>>> import numpy as np
>>> import numpy.linalg as la
>>> np.set_printoptions(suppress=True, linewidth=140)
>>> def rnd(a):
...     return np.round(a, 3) + 0
... 
>>> F = np.array([[0.0, 1.0, 9.0], [1.0, 0.0, 0.0], [9.0, 0.0, 0.0]])
>>> print(np.einsum("ii->", F))
0.0
>>> print(rnd(la.eigvals(F)))
[ 9.055 -9.055  0.   ]
>>> print(np.kron(np.eye(2, dtype=int), F))
[[0. 1. 9. 0. 0. 0.]
 [1. 0. 0. 0. 0. 0.]
 [9. 0. 0. 0. 0. 0.]
 [0. 0. 0. 0. 1. 9.]
 [0. 0. 0. 1. 0. 0.]
 [0. 0. 0. 9. 0. 0.]]
>>> print(rnd(la.det(F[::-1])))
0.0
>>> print(rnd(la.eigvals(F).sum().real))
0.0
>>> print(rnd(np.trace(la.pinv(F) @ F)))
2.0
>>> print(la.lstsq(F[:-1].T, F[-1])[2])
2
>>> print(np.allclose(F[:-1].T @ la.lstsq(F[:-1].T, F[-1])[0], F[-1]))
True
>>> U, sig, vt = la.svd(F)
>>> evecs = vt[:(sig > 1e-8).sum()]
>>> rng = np.random.default_rng(906)
>>> vec = F[1] + 4 * F[0] + rng.integers(2) * np.eye(3)[0]
>>> print(vec)
[ 2.  4. 36.]
>>> print(la.matrix_rank(np.vstack([F, vec])))
2
>>> print(rnd(np.diag(evecs.T @ evecs)))
[1.    0.012 0.988]
>>> K = np.load("a.npy")
>>> print(K)
[[-2.  0.  0.  0.]
 [ 0.  4.  1. -2.]
 [ 0. -7.  8.  6.]
 [ 0. -4. -5.  3.]]
>>> la.determinant(K)
Traceback (most recent call last):
  File "<python-input-22>", line 1, in <module>
    la.determinant(K)
    ^^^^^^^^^^^^^^
AttributeError: module 'numpy.linalg' has no attribute 'determinant'
>>> print(rnd(np.sort(np.abs(la.eigvals(K)))))
[0.943 2.    9.151 9.151]
>>> assert K == K.T
Traceback (most recent call last):
  File "<python-input-24>", line 1, in <module>
    assert K == K.T
           ^^^^^^^^
ValueError: The truth value of an array with more than one element is ambiguous. Use a.any() or a.all()
>>> K.inv()
Traceback (most recent call last):
  File "<python-input-25>", line 1, in <module>
    K.inv()
    ^^^^^
AttributeError: 'numpy.ndarray' object has no attribute 'inv'
>>> print(rnd(np.abs(la.eigvals(K)).max()))
9.151
>>> print((K - K.T) / 2)
[[ 0.   0.   0.   0. ]
 [ 0.   0.   4.   1. ]
 [ 0.  -4.   0.   5.5]
 [ 0.  -1.  -5.5  0. ]]
>>> J = np.load("w.npy")
>>> print(J)
[[3 3 3]
 [0 0 0]
 [0 0 0]
 [3 3 3]]
>>> # rows and columns are dependent
>>> rk = la.matrix_rank(J)
>>> print(rk)
1
>>> null = la.svd(J)[2][rk:].T
>>> print([int(la.matrix_rank(np.delete(J, i, axis=0))) for i in range(4)])
[1, 1, 1, 1]
>>> print(np.allclose(J @ null, 0))
True
>>> U, sig, vt = la.svd(J)
>>> evecs = vt[:(sig > 1e-8).sum()]
>>> vec = J[2] + 4 * J[3] + rng.integers(2) * np.eye(3)[1]
>>> print(vec)
[12. 13. 12.]
>>> print(rnd(np.diag(evecs.T @ evecs)))
[0.333 0.333 0.333]
>>> arr = np.load("mat.npy")
>>> print(arr)
[[ 0.633  1.503 -0.043]
 [-1.064 -2.679 -0.007]
 [-0.611 -1.535 -0.011]
 [-0.335 -0.887  0.005]
 [ 3.751  9.469 -0.028]
 [ 0.713  1.712  0.032]
 [ 1.371  3.361  0.049]
 [ 3.061  7.598 -0.027]
 [-0.523 -1.354 -0.038]
 [-1.178 -2.98  -0.001]
 [-0.94  -2.358 -0.021]
 [ 0.775  1.961 -0.007]
 [-1.481 -3.596 -0.007]
 [ 1.379  3.426 -0.026]
 [-3.064 -7.684  0.011]
 [-0.143 -0.432  0.033]
 [-0.839 -2.167 -0.003]
 [ 1.973  4.913  0.003]
 [-2.919 -7.273 -0.011]
 [ 2.032  5.078 -0.001]
 [-1.17  -2.951 -0.03 ]
 [ 0.01   0.019 -0.029]
 [-1.767 -4.38  -0.013]
 [ 1.318  3.336  0.014]]
>>> proj = arr @ la.solve(arr.T @ arr, arr.T)
>>> print(rnd(la.eigvalsh(proj)))
[0. 0. 0. 0. 0. 0. 0. 0. 0. 0. 0. 0. 0. 0. 0. 0. 0. 0. 0. 0. 0. 1. 1. 1.]
>>> print(np.allclose(proj @ proj, proj))
True
>>> print(rnd(proj @ arr[:, 1]))
[ 1.503 -2.679 -1.535 -0.887  9.469  1.712  3.361  7.598 -1.354 -2.98  -2.358  1.961 -3.596  3.426 -7.684 -0.432 -2.167  4.913 -7.273
  5.078 -2.951  0.019 -4.38   3.336]
